>>> import numpy as np
>>> np.set_printoptions(precision=1, suppress=True, linewidth=140, legacy="1.25")
>>> def rnd(a):
...     return np.round(a, 1) + 0
... 
>>> mat = np.load("out19.npy")
>>> print(mat)
[[ 0.2  0.1  0.   0.3  0.   0.1  0.3  0. ]
 [-0.1 -1.5 -1.3 -4.2  1.3  0.  -4.1 -2.7]
 [ 0.  -0.4 -0.5 -1.1  0.5 -0.1 -1.1 -0.9]
 [ 0.1 -0.9 -0.8 -3.   0.9 -0.1 -2.8 -2. ]
 [ 0.  -0.8 -0.9 -2.1  0.6  0.  -2.1 -1.5]
 [ 0.2 -1.6 -1.8 -5.1  1.9  0.1 -5.3 -3.5]
 [ 0.   0.7  0.5  1.4 -0.6  0.2  1.4  0.9]
 [ 0.  -0.2 -0.4 -0.9  0.4  0.1 -1.  -0.7]
 [ 0.   0.3  0.5  1.2 -0.4 -0.1  1.2  0.7]
 [-0.2 -0.6 -0.7 -1.8  0.7 -0.1 -1.9 -1.2]
 [ 0.  -0.2 -0.4 -0.8  0.3 -0.2 -0.7 -0.5]
 [ 0.  -1.3 -1.2 -3.5  1.2  0.  -3.4 -2.2]
 [-0.1 -0.5 -0.6 -1.7  0.6  0.1 -1.6 -1.2]
 [-0.2 -0.8 -0.8 -2.3  0.7 -0.1 -2.3 -1.4]
 [ 0.1 -0.4 -0.3 -0.9  0.4 -0.2 -1.  -0.8]
 [ 0.2 -0.1 -0.2 -0.6  0.2  0.  -0.6 -0.3]
 [-0.1 -1.1 -1.3 -4.2  1.4 -0.2 -4.  -2.8]
 [ 0.  -0.4 -0.3 -0.9  0.2  0.1 -1.  -0.7]
 [ 0.   0.4  0.5  1.6 -0.5 -0.1  1.5  1. ]]
>>> vec = np.array([1, 1, 4, -6, 7, 4, 5, 3])
>>> y = mat @ vec
>>> print(rnd(np.linalg.solve(mat.T @ mat, mat.T @ y)))
[ 1.  1.  4. -6.  7.  4.  5.  3.]
>>> print(rnd(np.linalg.lstsq(mat, y)[0]))
[ 1.  1.  4. -6.  7.  4.  5.  3.]
>>> print(rnd(np.linalg.pinv(mat) @ mat))
[[1. 0. 0. 0. 0. 0. 0. 0.]
 [0. 1. 0. 0. 0. 0. 0. 0.]
 [0. 0. 1. 0. 0. 0. 0. 0.]
 [0. 0. 0. 1. 0. 0. 0. 0.]
 [0. 0. 0. 0. 1. 0. 0. 0.]
 [0. 0. 0. 0. 0. 1. 0. 0.]
 [0. 0. 0. 0. 0. 0. 1. 0.]
 [0. 0. 0. 0. 0. 0. 0. 1.]]
>>> print(rnd(y))
[ 0.4 -1.1 -0.9 -0.1 -2.6 -1.3  0.6 -0.3  0.  -1.4 -0.7 -0.3  0.2 -1.6 -1.5  0.4 -0.6 -1.5 -0.6]
>>> rng = np.random.default_rng(2163)
>>> y = y + 0.3 * rng.normal(size=19)
>>> print(rnd(y))
[ 0.5 -0.2 -0.6  0.1 -2.9 -1.7  0.6 -0.1  0.3 -2.  -1.1  0.2  0.1 -1.3 -2.1  0.7 -0.6 -1.4 -0.8]
>>> c, *_ = np.linalg.lstsq(mat, y)
>>> print(c.round())
[ 1. -0.  5. -8.  7.  6.  7.  4.]
>>> print(rnd(c))
[ 1.  -0.2  5.  -8.   7.4  5.5  6.8  3.6]
>>> print(rnd(np.linalg.norm(y - mat @ c)))
1.1
>>> u = np.array([1, 3, 0])
>>> print(rnd(np.correlate(mat[17], mat[9], "full")))
[ 0.   0.5  1.1  1.7  1.2  0.1  1.2  4.9  2.  -0.3  1.3  1.9  1.1  0.6  0.1]
>>> print(rnd(np.cross(mat[17, :3], mat[9, :3])))
[ 0.1  0.1 -0.1]
>>> u = np.array([1, -2, 1, 2, -1, 3, -2]) + 0.5
>>> W0 = np.outer(u, u) / (u @ u)
>>> print(rnd(W0))
[[ 0.1 -0.1  0.1  0.1  0.   0.2 -0.1]
 [-0.1  0.1 -0.1 -0.1  0.  -0.2  0.1]
 [ 0.1 -0.1  0.1  0.1  0.   0.2 -0.1]
 [ 0.1 -0.1  0.1  0.2  0.   0.3 -0.1]
 [ 0.   0.   0.   0.   0.  -0.1  0. ]
 [ 0.2 -0.2  0.2  0.3 -0.1  0.4 -0.2]
 [-0.1  0.1 -0.1 -0.1  0.  -0.2  0.1]]
>>> G = W0.T @ W0
>>> print(np.allclose(G, G.T))
True
>>> print(rnd(G))
[[ 0.1 -0.1  0.1  0.1  0.   0.2 -0.1]
 [-0.1  0.1 -0.1 -0.1  0.  -0.2  0.1]
 [ 0.1 -0.1  0.1  0.1  0.   0.2 -0.1]
 [ 0.1 -0.1  0.1  0.2  0.   0.3 -0.1]
 [ 0.   0.   0.   0.   0.  -0.1  0. ]
 [ 0.2 -0.2  0.2  0.3 -0.1  0.4 -0.2]
 [-0.1  0.1 -0.1 -0.1  0.  -0.2  0.1]]
>>> print(np.linalg.matrix_rank(G))
1
>>> print(rnd(np.linalg.svd(W0, compute_uv=False) ** 2))
[1. 0. 0. 0. 0. 0. 0.]
>>> m1 = np.eye(4, dtype=int)[rng.permutation(4)] * np.array([3, 0, 4, 1])
>>> print(m1)
[[0 0 4 0]
 [0 0 0 0]
 [0 0 0 1]
 [3 0 0 0]]
>>> proj = mat @ np.linalg.solve(mat.T @ mat, mat.T)
>>> print(rnd(np.linalg.eigvalsh(proj)))
[0. 0. 0. 0. 0. 0. 0. 0. 0. 0. 0. 1. 1. 1. 1. 1. 1. 1. 1.]
>>> print(rnd(proj @ mat[:, 3]))
[ 0.3 -4.2 -1.1 -3.  -2.1 -5.1  1.4 -0.9  1.2 -1.8 -0.8 -3.5 -1.7 -2.3 -0.9 -0.6 -4.2 -0.9  1.6]
>>> print((m1 + m1.T) / 2)
[[0.  0.  2.  1.5]
 [0.  0.  0.  0. ]
 [2.  0.  0.  0.5]
 [1.5 0.  0.5 0. ]]
>>> print(np.allclose(m1, m1.T))
False
>>> print(np.trace(m1))
0
>>> print(rnd(np.abs(np.linalg.eigvals(m1)).max()))
2.3
>>> print(m1 @ m1)
[[ 0  0  0  4]
 [ 0  0  0  0]
 [ 3  0  0  0]
 [ 0  0 12  0]]
>>> print(np.linalg.matrix_power(m1, 3))
[[12  0  0  0]
 [ 0  0  0  0]
 [ 0  0 12  0]
 [ 0  0  0 12]]
>>> print(rnd(np.linalg.det(m1)))
0.0
>>> U, s, Vt = np.linalg.svd(m1)
>>> print(np.argmax(s[:-1] / (s[1:] + 1e-6)) + 1)
3
>>> other = U[:, :3] @ np.diag(s[:3]) @ Vt[:3]
>>> print(other)
[[0. 0. 4. 0.]
 [0. 0. 0. 0.]
 [0. 0. 0. 1.]
 [3. 0. 0. 0.]]
>>> print(rnd(np.linalg.norm(m1 - other, 2)), s[3])
0.0 0.0
>>> print(np.linalg.matrix_rank(other))
3
>>> U, s, Vt = np.linalg.svd(m1)
>>> vecs = Vt[:(s > 1e-8).sum()]
>>> vec = m1[3] + -2 * m1[1] + rng.integers(2) * np.eye(4)[0]
>>> print(vec)
[3. 0. 0. 0.]
>>> print(np.allclose(vecs.T @ vecs @ vec, vec))
True
>>> print(np.diag(vecs.T @ vecs))
[1. 0. 1. 1.]
>>> print(np.linalg.cond(m1) > 100)
True
>>> print(np.linalg.matrix_rank(m1, rtol=0.1))
3
>>> print(np.argsort(-np.linalg.norm(m1, axis=0).round(6), kind="stable")[:3])
[2 0 3]
>>> E = np.load("test15.npy")
>>> print(E)
[[1.  0.7 0.5 0.3 0.2 0.2 0.1 0.1]
 [0.7 1.  0.7 0.5 0.3 0.2 0.2 0.1]
 [0.5 0.7 1.  0.7 0.5 0.3 0.2 0.2]
 [0.3 0.5 0.7 1.  0.7 0.5 0.3 0.2]
 [0.2 0.3 0.5 0.7 1.  0.7 0.5 0.3]
 [0.2 0.2 0.3 0.5 0.7 1.  0.7 0.5]
 [0.1 0.2 0.2 0.3 0.5 0.7 1.  0.7]
 [0.1 0.1 0.2 0.2 0.3 0.5 0.7 1. ]]
>>> ev, vecs = np.linalg.eigh(E)
>>> print(rnd(vecs @ np.diag(ev) @ vecs.T))
[[1.  0.7 0.5 0.3 0.2 0.2 0.1 0.1]
 [0.7 1.  0.7 0.5 0.3 0.2 0.2 0.1]
 [0.5 0.7 1.  0.7 0.5 0.3 0.2 0.2]
 [0.3 0.5 0.7 1.  0.7 0.5 0.3 0.2]
 [0.2 0.3 0.5 0.7 1.  0.7 0.5 0.3]
 [0.2 0.2 0.3 0.5 0.7 1.  0.7 0.5]
 [0.1 0.2 0.2 0.3 0.5 0.7 1.  0.7]
 [0.1 0.1 0.2 0.2 0.3 0.5 0.7 1. ]]
>>> print(rnd(np.linalg.eigvalsh(E @ E)))
[ 0.   0.   0.   0.1  0.3  0.9  3.3 14.7]
>>> print(rnd(vecs.T @ vecs))
[[1. 0. 0. 0. 0. 0. 0. 0.]
 [0. 1. 0. 0. 0. 0. 0. 0.]
 [0. 0. 1. 0. 0. 0. 0. 0.]
 [0. 0. 0. 1. 0. 0. 0. 0.]
 [0. 0. 0. 0. 1. 0. 0. 0.]
 [0. 0. 0. 0. 0. 1. 0. 0.]
 [0. 0. 0. 0. 0. 0. 1. 0.]
 [0. 0. 0. 0. 0. 0. 0. 1.]]
>>> print(rnd(np.linalg.svd(E, compute_uv=False)))
[3.8 1.8 0.9 0.5 0.3 0.2 0.2 0.2]
>>> vec = np.ones(8)
>>> for _ in range(5):
...     vec = E @ vec
...     vec /= np.linalg.norm(vec)
...     print(round(vec @ E @ vec, 1))
... 
3.8
3.8
3.8
3.8
3.8
>>> print(rnd(np.linalg.eigvalsh(E)[-1]))
3.8
>>> print(rnd(vec))
[0.3 0.3 0.4 0.4 0.4 0.4 0.3 0.3]
>>> M = np.load("a.npy")
>>> print(rnd(M))
[[ 0.8  0.4 -0.2 -0.4]
 [ 0.1  0.3 -0.5  0.8]
 [ 0.4  0.   0.8  0.4]
 [-0.4  0.9  0.2 -0.1]]
>>> print(rnd(M.mean(axis=0)))
[0.2 0.4 0.1 0.2]
>>> print(rnd(np.linalg.svd(M, compute_uv=False)))
[1. 1. 1. 1.]
>>> print(rnd(np.abs(M).max()))
0.9
>>> print(rnd(np.diff(M, axis=0)))
[[-0.7 -0.1 -0.3  1.2]
 [ 0.3 -0.2  1.3 -0.4]
 [-0.8  0.8 -0.6 -0.5]]
>>> lab = rng.permutation(4)
>>> other = M[:, lab] * rng.choice([-1, 1], 4)
>>> print(rnd(other))
[[ 0.2  0.4 -0.4 -0.8]
 [ 0.5  0.3  0.8 -0.1]
 [-0.8  0.   0.4 -0.4]
 [-0.2  0.9 -0.1  0.4]]
>>> U, _, Vt = np.linalg.svd(M.T @ other)
>>> print(rnd(U @ Vt))
[[ 0.  0.  0. -1.]
 [ 0.  1.  0.  0.]
 [-1.  0.  0.  0.]
 [ 0.  0.  1.  0.]]
>>> u = np.array([0, -2, 1, -2])
>>> other = M + np.outer(u, np.eye(4)[1])
>>> print(np.linalg.matrix_rank(np.linalg.inv(other) - np.linalg.inv(M), tol=1e-8))
1
>>> arr = np.load("data.npy")
>>> print(arr)
[[-3 -2 -1]
 [ 0  1  2]
 [ 3  4  5]
 [ 6  7  8]
 [ 9 10 11]
 [12 13 14]
 [15 16 17]
 [18 19 20]
 [21 22 23]]
>>> other = arr / np.linalg.norm(arr, axis=1, keepdims=True)
>>> G = other @ other.T
>>> print(rnd(np.linalg.norm(other, axis=1)))
[1. 1. 1. 1. 1. 1. 1. 1. 1.]
>>> print(rnd(G[3]))
[-0.9  0.8  1.   1.   1.   1.   1.   1.   1. ]
>>> print(rnd(G))
[[ 1.  -0.5 -0.8 -0.9 -0.9 -0.9 -0.9 -0.9 -0.9]
 [-0.5  1.   0.9  0.8  0.8  0.8  0.8  0.8  0.8]
 [-0.8  0.9  1.   1.   1.   1.   1.   1.   1. ]
 [-0.9  0.8  1.   1.   1.   1.   1.   1.   1. ]
 [-0.9  0.8  1.   1.   1.   1.   1.   1.   1. ]
 [-0.9  0.8  1.   1.   1.   1.   1.   1.   1. ]
 [-0.9  0.8  1.   1.   1.   1.   1.   1.   1. ]
 [-0.9  0.8  1.   1.   1.   1.   1.   1.   1. ]
 [-0.9  0.8  1.   1.   1.   1.   1.   1.   1. ]]
>>> print(rnd(np.degrees(np.arccos(np.clip(G[3, 7], -1, 1)))))
4.2
>>> ev, vecs = np.linalg.eigh(W0)
>>> vec = np.array([3, -3, 2, 3, -3, 0, 0])
>>> print(rnd(np.abs(W0).sum(axis=1).max()), rnd(np.abs(ev).max()))
1.6 1.0
>>> print(rnd(np.linalg.norm(arr, 2) / np.linalg.norm(arr)))
1.0
>>> U, s, Vt = np.linalg.svd(arr)
>>> print(np.argmax(s[:-1] / (s[1:] + 1e-6)) + 1)
2
>>> print(rnd(s))
[65.8  2.6  0. ]
>>> other = U[:, :2] @ np.diag(s[:2]) @ Vt[:2]
>>> print(rnd(np.linalg.norm(arr - other, 2)), rnd(s[2]))
0.0 0.0
>>> print(np.linalg.matrix_rank(other))
2
>>> print(rnd(np.abs(arr - other).max()))
0.0
>>> u, g = arr[3], arr[1]
>>> print(u @ g)
23
>>> pr = (u @ g) / (u @ u) * u
>>> print(rnd(g - pr))
[-0.9 -0.1  0.8]
>>> print(np.outer(u, g))
[[ 0  6 12]
 [ 0  7 14]
 [ 0  8 16]]
>>> print(rnd(np.linalg.norm(u + g) ** 2 + np.linalg.norm(u - g) ** 2))
308.0
>>> print(rnd(pr))
[0.9 1.1 1.2]
>>> other = np.array([[1, 2, 0, 1, 0],
...     [1, 0, 3, 3, 0],
...     [2, 2, 3, 3, 3],
...     [0, 2, 2, 3, 3],
...     [3, 3, 0, 0, 3]])
>>> feats = np.triu(other)
>>> print(feats)
[[1 2 0 1 0]
 [0 0 3 3 0]
 [0 0 3 3 3]
 [0 0 0 3 3]
 [0 0 0 0 3]]
>>> print((feats + feats.T) / 2)
[[1.  1.  0.  0.5 0. ]
 [1.  0.  1.5 1.5 0. ]
 [0.  1.5 3.  1.5 1.5]
 [0.5 1.5 1.5 3.  1.5]
 [0.  0.  1.5 1.5 3. ]]
>>> print(np.trace(feats))
10
>>> print(np.allclose(feats @ feats.T, feats.T @ feats))
False
>>> r = np.linalg.matrix_rank(feats)
>>> print(r)
4
>>> ns = np.linalg.svd(feats)[2][r:].T
>>> print([int(np.linalg.matrix_rank(feats[:, :j + 1])) for j in range(5)])
[1, 1, 2, 3, 4]
>>> print([int(np.linalg.matrix_rank(feats[:i])) for i in range(1, len(feats) + 1)])
[1, 2, 3, 4, 4]
>>> print(rnd(ns @ ns.T))
[[ 0.8 -0.4  0.   0.   0. ]
 [-0.4  0.2  0.   0.   0. ]
 [ 0.   0.   0.   0.   0. ]
 [ 0.   0.   0.   0.   0. ]
 [ 0.   0.   0.   0.   0. ]]
>>> print(np.linalg.matrix_rank(feats.T @ feats), np.linalg.matrix_rank(feats @ feats.T))
4 4
>>> proj = np.triu(np.array([[1, 0, 0, 1, 2],
...     [1, 2, 2, 0, 1],
...     [2, 0, 2, 0, 2],
...     [0, 2, 1, 0, 1],
...     [0, 1, 0, 1, 2]]), 1) + np.eye(5)
>>> other = proj @ feats @ np.linalg.inv(proj)
>>> print(rnd(np.linalg.det(other)))
0.0
>>> lab = rng.permutation(5)
>>> print(lab)
[0 4 3 1 2]
>>> other = feats[lab][:, lab]
>>> print(rnd(np.linalg.det(other)), rnd(np.linalg.det(feats[lab])))
0.0 0.0
>>> print(rnd(np.sort(np.abs(np.linalg.eigvals(other)))))
[0. 1. 3. 3. 3.]
>>> print(other)
[[1 0 1 2 0]
 [0 3 0 0 0]
 [0 3 3 0 0]
 [0 0 3 0 3]
 [0 3 3 0 3]]
>>> print(np.trace(other))
10
>>> print(np.diag(other))
[1 3 3 0 3]
>>> u = np.array([-1, -3, 3, 0, -3, 1])
>>> g = np.array([-1, 2, 2, 2, 2, -1, 2, 2, -2, 0])
>>> K = u[:, None] + g[None, :]
>>> print(K)
[[-2  1  1  1  1 -2  1  1 -3 -1]
 [-4 -1 -1 -1 -1 -4 -1 -1 -5 -3]
 [ 2  5  5  5  5  2  5  5  1  3]
 [-1  2  2  2  2 -1  2  2 -2  0]
 [-4 -1 -1 -1 -1 -4 -1 -1 -5 -3]
 [ 0  3  3  3  3  0  3  3 -1  1]]
>>> vec = np.array([1, -1, 0, -1, 1, -2, 0, 2, 1, 2])
>>> print(K @ (2 * vec))
[ -4 -16  20   2 -16   8]
>>> print(np.linalg.norm(K @ vec) <= np.linalg.norm(K, 2) * np.linalg.norm(vec) + 1e-9)
True
>>> print(K * vec)
[[-2 -1  0 -1  1  4  0  2 -3 -2]
 [-4  1  0  1 -1  8  0 -2 -5 -6]
 [ 2 -5  0 -5  5 -4  0 10  1  6]
 [-1 -2  0 -2  2  2  0  4 -2  0]
 [-4  1  0  1 -1  8  0 -2 -5 -6]
 [ 0 -3  0 -3  3  0  0  6 -1  2]]
>>> print((K * vec).sum(axis=1))
[-2 -8 10  1 -8  4]
>>> print(K @ np.ones(10))
[ -2. -22.  38.   8. -22.  18.]
